In [1]: import numpy as np

In [2]: from numpy import linalg as LA

In [3]: np.set_printoptions(suppress=True, linewidth=120)

In [4]: W0 = np.loadtxt("mat.csv", delimiter=",")

In [5]: W0
Out[5]: 
array([[ -9.35,  -5.84,  -1.85],
       [ -8.15,  -5.57,  -3.67],
       [ -9.27,  -5.15,  -5.12],
       [ -9.34,  -7.01,  -4.44],
       [ -9.48,  -6.77,  -4.97],
       [ -9.28,  -5.06,  -2.53],
       [ -8.22,  -7.5 ,  -3.77],
       [ -8.95,  -8.33,  -3.41],
       [ -8.  ,  -5.41,  -1.78],
       [-10.83,  -6.48,  -3.65],
       [ -8.13,  -5.28,  -3.47],
       [-11.28,  -5.27,  -3.92],
       [-10.63,  -6.87,  -3.65],
       [ -8.39,  -6.24,  -2.81],
       [ -9.56,  -6.94,  -4.72],
       [ -7.75,  -4.71,  -3.07],
       [ -8.6 ,  -5.56,  -3.14],
       [ -8.15,  -5.51,  -2.67],
       [-10.57,  -7.45,  -1.71],
       [ -8.8 ,  -5.62,  -1.05],
       [ -8.89,  -5.72,  -3.  ],
       [ -8.88,  -5.48,  -2.32],
       [ -7.68,  -7.12,  -3.54],
       [ -7.48,  -4.83,  -3.56],
       [-10.3 ,  -5.02,  -3.2 ],
       [ -8.77,  -5.35,  -2.45]])

In [6]: Ac = W0 - W0.mean(axis=0)

In [7]: left, sig, vt = LA.svd(Ac, full_matrices=False)

In [8]: np.round((sig ** 2).sum() ** 2 / (sig ** 4).sum(), 2)
Out[8]: np.float64(2.79)

In [9]: np.searchsorted(np.cumsum(sig ** 2) / (sig ** 2).sum(), 0.9) + 1
Out[9]: np.int64(3)

In [10]: feats = np.array([[0.0, 0.0, 0.0, 0.0, 0.0],
    ...:     [0.0, 0.0, 0.0, 1.0, 0.0],
    ...:     [0.0, 3.0, 1.0, 3.0, 2.0],
    ...:     [0.0, 0.0, 1.0, 2.0, 3.0],
    ...:     [0.0, 1.0, 3.0, 1.0, 1.0]])

In [11]: feats
Out[11]: 
array([[0., 0., 0., 0., 0.],
       [0., 0., 0., 1., 0.],
       [0., 3., 1., 3., 2.],
       [0., 0., 1., 2., 3.],
       [0., 1., 3., 1., 1.]])

In [12]: r = LA.matrix_rank(feats)

In [13]: r
Out[13]: np.int64(4)

In [14]: ns = LA.svd(feats)[2][r:].T

In [15]: [int(LA.matrix_rank(feats[:i])) for i in range(1, len(feats) + 1)]
Out[15]: [0, 1, 2, 3, 4]

In [16]: [int(LA.matrix_rank(np.delete(feats, i, axis=0))) for i in range(5)]
Out[16]: [4, 3, 3, 3, 3]

In [17]: [int(LA.matrix_rank(feats[:, :j + 1])) for j in range(5)]
Out[17]: [0, 1, 2, 3, 4]
